$ python3 -q
>>> import numpy as np
>>> np.set_printoptions(precision=1, suppress=True, linewidth=140)
>>> arr = np.load("out15.npy")
>>> print(arr)
[[-1  0  1  2  3  4]
 [ 5  6  7  8  9 10]
 [11 12 13 14 15 16]
 [17 18 19 20 21 22]
 [23 24 25 26 27 28]
 [29 30 31 32 33 34]
 [35 36 37 38 39 40]
 [41 42 43 44 45 46]]
>>> M2 = arr[0, 0] * arr[1:] - np.outer(arr[1:, 0], arr[0])
>>> print(M2)
[[   0   -6  -12  -18  -24  -30]
 [   0  -12  -24  -36  -48  -60]
 [   0  -18  -36  -54  -72  -90]
 [   0  -24  -48  -72  -96 -120]
 [   0  -30  -60  -90 -120 -150]
 [   0  -36  -72 -108 -144 -180]
 [   0  -42  -84 -126 -168 -210]]
>>> print(np.linalg.matrix_rank(M2), np.linalg.matrix_rank(arr))
1 2
>>> print(np.flatnonzero(~M2.round(6).any(axis=1)))
[]
>>> print(arr.mean(axis=0))
[20. 21. 22. 23. 24. 25.]
>>> print(round(np.linalg.norm(arr), 1))
183.1
>>> print(np.unravel_index(np.abs(arr).argmax(), arr.shape))
(np.int64(7), np.int64(5))
>>> print(arr.sum(axis=0))
[160 168 176 184 192 200]
>>> print(np.linalg.matrix_rank(arr))
2
>>> print(np.abs(arr).max())
46
>>> W = np.array([[0, -3, 2, -1],
...     [2, 0, 1, 1],
...     [-2, 0, -2, 3],
...     [2, -1, -1, -3],
...     [-3, 2, 2, -1],
...     [3, -2, 0, -1]])
>>> beta = np.array([1, 3, 0, 3])
>>> act = np.maximum(arr @ W + beta, 0)
>>> print(act)
[[ 6  2  0  0]
 [18  0 12  0]
 [30  0 24  0]
 [42  0 36  0]
 [54  0 48  0]
 [66  0 60  0]
 [78  0 72  0]
 [90  0 84  0]]
>>> print(np.linalg.matrix_rank(act))
3
>>> cent = np.array([[2, 2], [0, 2], [3, 3], [1, 1]])
>>> print((act @ cent).round(6).argmax(axis=1))
[1 0 0 0 0 0 0 0]
